% python3 -q
>>> import numpy as np
>>> import numpy.linalg as la
>>> np.set_printoptions(suppress=True, linewidth=140)
>>> M = np.load("case8.npy")
>>> M
array([[-0.01,  2.86,  1.16,  0.18,  3.  ,  0.29],
       [-0.1 ,  2.71,  1.12,  0.17,  2.86, -0.16],
       [-0.4 ,  3.43,  0.98,  0.09,  2.94,  0.07],
       [ 0.07,  2.69,  0.9 ,  0.18,  3.37,  0.06],
       [-0.07,  3.47,  0.98, -0.02,  3.45, -0.19],
       [-0.05,  3.07,  1.52, -0.04,  2.94,  0.31],
       [ 0.37,  2.82,  1.57, -0.21,  3.38, -0.31],
       [-0.2 ,  3.16,  1.07,  0.27,  2.89,  0.02],
       [-0.02,  2.71,  0.35,  0.04,  3.08, -0.03],
       [ 0.33,  3.16,  0.96, -0.63,  3.42, -0.05],
       [ 0.15,  3.03,  1.21, -0.24,  2.7 , -0.35],
       [ 0.49,  2.72,  0.86,  0.18,  2.85, -0.46],
       [-0.17,  2.4 ,  1.06,  0.31,  3.38,  0.3 ],
       [-0.27,  3.01,  1.56,  0.24,  3.35,  0.07],
       [ 0.12,  2.73,  0.81, -0.35,  2.8 ,  0.49],
       [ 0.25,  2.73,  0.54, -0.28,  3.13, -0.4 ],
       [ 0.12,  2.95,  1.22,  0.18,  3.08,  0.27],
       [ 2.31,  3.07,  2.99,  1.  ,  0.38,  1.37],
       [ 2.78,  2.72,  2.94,  0.55,  0.41,  1.39],
       [ 3.3 ,  2.9 ,  2.97,  1.32, -0.19,  0.67],
       [ 3.27,  2.98,  2.9 ,  1.37, -0.54,  1.4 ],
       [ 3.37,  2.58,  3.93,  0.43,  0.32,  0.59],
       [ 3.  ,  2.67,  2.66,  1.6 , -0.26,  0.73],
       [ 2.99,  3.34,  3.19,  1.21,  0.22,  1.59],
       [ 3.39,  3.41,  2.64,  0.89,  0.41,  0.63],
       [ 3.05,  2.54,  3.48,  1.03,  0.11,  1.28],
       [ 2.67,  3.61,  2.72,  1.21,  0.03,  1.15],
       [ 3.14,  2.92,  2.93,  1.39,  0.13,  0.66],
       [ 2.93,  3.08,  2.88,  1.63, -0.11,  0.92],
       [ 3.29,  3.16,  2.76,  0.66,  0.15,  0.64],
       [ 2.89,  2.45,  3.17,  1.08, -0.17,  0.75],
       [ 2.86,  3.02,  2.83,  0.64, -0.21,  1.42],
       [ 2.77,  3.18,  3.05,  1.27,  0.56,  0.89],
       [ 2.58,  3.32,  3.05,  0.7 ,  0.06,  1.37]])
>>> cov = np.cov(M, rowvar=False)
>>> cov.shape
(6, 6)
>>> np.round(np.corrcoef(M.T), 2)
array([[ 1.  ,  0.08,  0.94,  0.83, -0.97,  0.8 ],
       [ 0.08,  1.  ,  0.07,  0.1 , -0.1 ,  0.16],
       [ 0.94,  0.07,  1.  ,  0.8 , -0.93,  0.83],
       [ 0.83,  0.1 ,  0.8 ,  1.  , -0.87,  0.74],
       [-0.97, -0.1 , -0.93, -0.87,  1.  , -0.85],
       [ 0.8 ,  0.16,  0.83,  0.74, -0.85,  1.  ]])
>>> np.argsort(-M.std(axis=0).round(6), kind="stable")
array([4, 0, 2, 3, 5, 1])
>>> np.round(np.polyfit(M[:, 0], M[:, 1], 1), 2)
array([0.02, 2.93])
>>> np.round(M.std(axis=0), 2)
array([1.49, 0.3 , 1.03, 0.61, 1.53, 0.6 ])
>>> cov.round(2)
array([[ 2.3 ,  0.04,  1.48,  0.78, -2.29,  0.74],
       [ 0.04,  0.09,  0.02,  0.02, -0.05,  0.03],
       [ 1.48,  0.02,  1.08,  0.52, -1.5 ,  0.53],
       [ 0.78,  0.02,  0.52,  0.38, -0.84,  0.28],
       [-2.29, -0.05, -1.5 , -0.84,  2.42, -0.81],
       [ 0.74,  0.03,  0.53,  0.28, -0.81,  0.37]])
>>> np.round(la.eigvalsh(cov)[::-1], 2)
array([6.19, 0.14, 0.13, 0.09, 0.07, 0.03])
>>> basis = M[[17, 9]].astype(float)
>>> for _ in range(3):
...     idx = la.norm(M[:, None] - basis, axis=-1).argmin(axis=1)
...     basis = np.array([M[idx == j].mean(axis=0) for j in range(2)])
... 
>>> idx
array([1, 1, 1, 1, 1, 1, 1, 1, 1, 1, 1, 1, 1, 1, 1, 1, 1, 0, 0, 0, 0, 0, 0, 0, 0, 0, 0, 0, 0, 0, 0, 0, 0, 0])
>>> np.bincount(idx)
array([17, 17])
>>> np.abs(basis[1] - basis[0]).argmax()
np.int64(4)
>>> Ac = M - M.mean(axis=0)
>>> vecs = la.svd(Ac)[2][:2]
>>> B = Ac - Ac @ vecs.T @ vecs
>>> np.round(np.cov(Ac @ vecs.T, rowvar=False), 2) + 0
array([[6.19, 0.  ],
       [0.  , 0.14]])
>>> la.norm(B, axis=1).round(6).argmax()
np.int64(21)
>>> np.round(B.std(axis=0), 2)
array([0.13, 0.27, 0.29, 0.27, 0.18, 0.19])
>>> def softmax(z):
...     e = np.exp(z - z.max(axis=-1, keepdims=True))
...     return e / e.sum(axis=-1, keepdims=True)
... 
>>> np.round(softmax(10 * M[33]), 2) + 0
array([0.  , 0.94, 0.06, 0.  , 0.  , 0.  ])
>>> np.round(softmax(M[33]), 2)
array([0.19, 0.4 , 0.31, 0.03, 0.02, 0.06])
>>> scores = M @ M.T / np.sqrt(6)
>>> softmax(scores).round(6).argmax(axis=1)
array([ 4,  4,  4,  4,  4,  4,  4,  4,  4,  4,  4,  4,  4,  4,  4,  4,  4, 23, 23, 23, 23, 21, 23, 23, 23, 23, 23, 23, 23, 23, 23, 23, 23,
       23])
>>> np.round(softmax(scores)[33] @ M, 2)
array([3.01, 3.06, 3.06, 1.05, 0.1 , 1.08])
>>> cov = M.T @ M
>>> la.matrix_rank(cov)
np.int64(6)
>>> round(float(np.trace(cov)), 2), np.round((M ** 2).sum(), 2)
(838.03, np.float64(838.03))
>>> np.allclose(cov, cov.T)
True
>>> np.round(la.svd(M, compute_uv=False) ** 2, 2)
array([636.88, 188.49,   4.6 ,   3.89,   2.8 ,   1.37])
>>> np.round(np.diag(cov), 2)
array([152.92, 300.69, 175.64,  22.25, 165.35,  21.18])
>>> X = np.loadtxt("x.csv", delimiter=",")
>>> X
array([[ 0.,  0.,  2.,  0.,  0.,  3.,  1.,  4.],
       [-3., -3., -1., -3., -3.,  0., -2.,  1.],
       [-1., -1.,  1., -1., -1.,  2.,  0.,  3.],
       [-1., -1.,  1., -1., -1.,  2.,  0.,  3.],
       [-1., -1.,  1., -1., -1.,  2.,  0.,  3.],
       [ 0.,  0.,  2.,  0.,  0.,  3.,  1.,  4.]])
>>> # row 3 repeats row 2
>>> cov = X.T @ X
>>> np.round(la.svd(X, compute_uv=False) ** 2, 2) + 0
array([110.31,  45.69,   0.  ,   0.  ,   0.  ,   0.  ])
>>> cov
array([[ 12.,  12.,   0.,  12.,  12.,  -6.,   6., -12.],
       [ 12.,  12.,   0.,  12.,  12.,  -6.,   6., -12.],
       [  0.,   0.,  12.,   0.,   0.,  18.,   6.,  24.],
       [ 12.,  12.,   0.,  12.,  12.,  -6.,   6., -12.],
       [ 12.,  12.,   0.,  12.,  12.,  -6.,   6., -12.],
       [ -6.,  -6.,  18.,  -6.,  -6.,  30.,   6.,  42.],
       [  6.,   6.,   6.,   6.,   6.,   6.,   6.,   6.],
       [-12., -12.,  24., -12., -12.,  42.,   6.,  60.]])
>>> np.allclose(cov, cov.T)
True
>>> la.matrix_rank(cov)
np.int64(2)
>>> np.trace(cov), (X ** 2).sum()
(np.float64(156.0), np.float64(156.0))
>>> r0 = np.array([0, 2, 2])
>>> np.correlate(X[3], X[4], "full")
array([-3., -3.,  1., -4.,  1.,  3., -2., 18., -2.,  3.,  1., -4.,  1., -3., -3.])
>>> np.array([np.convolve(row, r0, "same") for row in X])
array([[  0.,   0.,   4.,   4.,   0.,   6.,   8.,  10.],
       [ -6., -12.,  -8.,  -8., -12.,  -6.,  -4.,  -2.],
       [ -2.,  -4.,   0.,   0.,  -4.,   2.,   4.,   6.],
       [ -2.,  -4.,   0.,   0.,  -4.,   2.,   4.,   6.],
       [ -2.,  -4.,   0.,   0.,  -4.,   2.,   4.,   6.],
       [  0.,   0.,   4.,   4.,   0.,   6.,   8.,  10.]])
>>> np.convolve(X[3], r0)
array([ 0., -2., -4.,  0.,  0., -4.,  2.,  4.,  6.,  6.])
>>> np.round(la.norm(M, axis=0), 2)
array([12.37, 17.34, 13.25,  4.72, 12.86,  4.6 ])
>>> round(float(la.norm(M, 1)), 2), round(la.norm(M, np.inf), 2)
(100.6, np.float64(12.54))
>>> round(float(la.norm(M, 2)), 2)
25.24
>>> round(float(la.norm(M[9], 1)), 2), round(la.norm(M[9], np.inf), 2)
(8.55, np.float64(3.42))
>>> la.norm(M, axis=1).argmax()
np.int64(23)
>>> K = np.loadtxt("dump.csv", delimiter=",")
>>> K
array([[-4.98,  0.  , -6.  ,  6.  ,  0.  , -4.  ,  0.  ,  2.  ,  2.  ,  1.  ],
       [-6.  ,  0.02,  5.  ,  3.  ,  9.  , -3.  ,  2.  , -5.  , -2.  ,  5.  ],
       [-8.  ,  8.  , -3.98,  5.  , -7.  ,  3.  ,  7.  , -5.  , -7.  ,  5.  ],
       [-3.  , -5.  , -4.  , -0.98,  1.  ,  1.  , -7.  ,  7.  , -6.  , -8.  ],
       [ 9.  , -5.  ,  9.  ,  5.  , -6.98,  3.  ,  1.  ,  7.  ,  8.  ,  2.  ],
       [ 0.  ,  5.  ,  5.  ,  0.  , -8.  , -7.98,  3.  , -6.  , -6.  , -5.  ],
       [-7.  ,  0.  ,  8.  ,  3.  , -8.  ,  8.  , -7.98,  5.  ,  2.  , -6.  ],
       [ 2.  , -3.  , -4.  ,  8.  ,  4.  , -8.  ,  6.  , -5.98,  0.  , -1.  ],
       [-4.  ,  0.  , -6.  ,  7.  , -8.  , -8.  ,  5.  , -9.  ,  8.02, -2.  ],
       [-5.  ,  0.  , -6.  ,  6.  ,  0.  , -4.  ,  0.  ,  2.  ,  2.  ,  1.02]])
>>> left, sig, Vt = la.svd(K, full_matrices=False)
>>> np.round(sig / sig[0], 2) + 0
array([1.  , 0.74, 0.7 , 0.63, 0.52, 0.43, 0.32, 0.2 , 0.08, 0.  ])
>>> sig.round(2) + 0
array([30.37, 22.34, 21.22, 19.01, 15.7 , 13.05,  9.73,  6.03,  2.45,  0.  ])
>>> np.abs(left[:, 0]).round(6).argmax()
np.int64(8)
>>> np.round(np.abs(Vt[0]), 2)
array([0.23, 0.19, 0.37, 0.3 , 0.01, 0.46, 0.42, 0.52, 0.05, 0.14])
>>> (sig > 1e-8).sum()
np.int64(10)
>>> np.allclose(left * sig @ Vt, K)
True
>>> W1 = np.array([[3, 0, 3, 0, 1],
...     [3, 2, 3, 2, 3],
...     [1, 3, 0, 3, 3],
...     [1, 3, 0, 2, 3],
...     [2, 1, 2, 0, 0],
...     [2, 2, 1, 0, 1],
...     [3, 1, 2, 1, 1],
...     [3, 3, 1, 2, 1],
...     [0, 3, 0, 2, 0],
...     [1, 2, 1, 0, 0]])
>>> c = np.array([5, 0, -2, -1, 3])
>>> hid = np.maximum(K @ W1 + c, 0)
>>> la.matrix_rank(hid)
np.int64(5)
>>> basis = np.array([[0, 2, 3], [2, 3, 0], [0, 2, 2], [3, 0, 1], [1, 2, 3]])
>>> (hid @ basis).round(6).argmax(axis=1)
array([1, 1, 2, 0, 1, 2, 0, 2, 0, 1])
>>> theta = np.radians(72)
>>> Rm = np.eye(10)
>>> Rm[2, 2] = Rm[5, 5] = np.cos(theta)
>>> Rm[2, 5], Rm[5, 2] = -np.sin(theta), np.sin(theta)
>>> Rm.round(2)
array([[ 1.  ,  0.  ,  0.  ,  0.  ,  0.  ,  0.  ,  0.  ,  0.  ,  0.  ,  0.  ],
       [ 0.  ,  1.  ,  0.  ,  0.  ,  0.  ,  0.  ,  0.  ,  0.  ,  0.  ,  0.  ],
       [ 0.  ,  0.  ,  0.31,  0.  ,  0.  , -0.95,  0.  ,  0.  ,  0.  ,  0.  ],
       [ 0.  ,  0.  ,  0.  ,  1.  ,  0.  ,  0.  ,  0.  ,  0.  ,  0.  ,  0.  ],
       [ 0.  ,  0.  ,  0.  ,  0.  ,  1.  ,  0.  ,  0.  ,  0.  ,  0.  ,  0.  ],
       [ 0.  ,  0.  ,  0.95,  0.  ,  0.  ,  0.31,  0.  ,  0.  ,  0.  ,  0.  ],
       [ 0.  ,  0.  ,  0.  ,  0.  ,  0.  ,  0.  ,  1.  ,  0.  ,  0.  ,  0.  ],
       [ 0.  ,  0.  ,  0.  ,  0.  ,  0.  ,  0.  ,  0.  ,  1.  ,  0.  ,  0.  ],
       [ 0.  ,  0.  ,  0.  ,  0.  ,  0.  ,  0.  ,  0.  ,  0.  ,  1.  ,  0.  ],
       [ 0.  ,  0.  ,  0.  ,  0.  ,  0.  ,  0.  ,  0.  ,  0.  ,  0.  ,  1.  ]])
>>> B = K @ Rm.T
>>> np.round(np.abs(B - K).max(axis=0), 2)
array([ 0.  ,  0.  , 13.14,  0.  ,  0.  , 10.27,  0.  ,  0.  ,  0.  ,  0.  ])
>>> np.allclose(K @ K.T, B @ B.T)
True
>>> np.round(la.svd(K, compute_uv=False), 2) + 0, np.round(la.svd(B, compute_uv=False), 2) + 0
(array([30.37, 22.34, 21.22, 19.01, 15.7 , 13.05,  9.73,  6.03,  2.45,  0.  ]), array([30.37, 22.34, 21.22, 19.01, 15.7 , 13.05,  9.73,  6.03,  2.45,  0.  ]))
>>> arr = np.loadtxt("block6.csv", delimiter=",")
>>> arr
array([[ 0.04, -0.85,  1.77, -1.73,  1.74, -2.6 ,  1.76],
       [-0.03,  0.18, -0.39,  0.42, -0.38,  0.63, -0.46],
       [-0.04, -1.44,  2.84, -2.84,  2.84, -4.37,  2.83],
       [ 0.13,  0.15, -0.24,  0.3 , -0.23,  0.26, -0.18],
       [ 0.01,  2.09, -4.16,  4.16, -4.11,  6.26, -4.19],
       [-0.05, -0.11,  0.2 , -0.3 ,  0.15, -0.33,  0.27],
       [ 0.01, -0.34,  0.58, -0.51,  0.58, -0.92,  0.57],
       [ 0.01, -0.9 ,  1.76, -1.71,  1.7 , -2.72,  1.81],
       [ 0.01, -0.1 ,  0.01,  0.01,  0.02, -0.17,  0.07],
       [ 0.04,  1.05, -1.94,  2.02, -2.06,  3.16, -1.98],
       [-0.04, -1.66,  3.32, -3.4 ,  3.33, -4.97,  3.4 ],
       [ 0.06, -0.87,  1.68, -1.79,  1.76, -2.59,  1.84],
       [-0.02, -1.05,  2.13, -2.01,  2.09, -3.04,  2.09],
       [-0.1 ,  0.29, -0.54,  0.49, -0.52,  0.76, -0.43],
       [ 0.08, -0.42,  0.79, -0.9 ,  0.75, -1.18,  0.85],
       [ 0.  ,  0.17, -0.29,  0.29, -0.2 ,  0.43, -0.3 ],
       [-0.05, -1.31,  2.85, -2.73,  2.82, -4.19,  2.7 ],
       [ 0.01, -0.6 ,  1.19, -1.23,  1.21, -1.77,  1.22],
       [-0.07, -0.99,  2.01, -2.  ,  2.01, -2.94,  1.93],
       [-0.01,  0.74, -1.63,  1.71, -1.6 ,  2.46, -1.68],
       [ 0.05,  0.54, -1.04,  1.17, -1.  ,  1.63, -1.  ],
       [ 0.03,  2.21, -4.51,  4.37, -4.3 ,  6.6 , -4.44],
       [-0.03,  0.83, -1.69,  1.68, -1.58,  2.46, -1.66],
       [ 0.02, -0.04, -0.02,  0.07, -0.04,  0.07, -0.04],
       [ 0.  ,  0.84, -1.74,  1.71, -1.81,  2.6 , -1.74],
       [-0.03,  0.76, -1.49,  1.49, -1.47,  2.32, -1.47],
       [ 0.02, -1.09,  1.99, -2.04,  2.1 , -2.97,  1.98],
       [ 0.01,  0.43, -0.96,  0.89, -0.86,  1.35, -0.83],
       [ 0.07, -1.  ,  2.02, -2.01,  1.97, -2.9 ,  2.02],
       [ 0.06, -0.61,  1.21, -1.09,  1.22, -1.84,  1.22]])
>>> Ac = arr - arr.mean(axis=0)
>>> left, sig, Vt = la.svd(Ac, full_matrices=False)
>>> np.round(np.abs(Vt[-1]), 2)
array([0.42, 0.46, 0.16, 0.38, 0.16, 0.28, 0.58])
>>> round(float((sig ** 2).sum() ** 2 / (sig ** 4).sum()), 2)
1.0
>>> np.abs(Vt[0]).argmax()
np.int64(5)
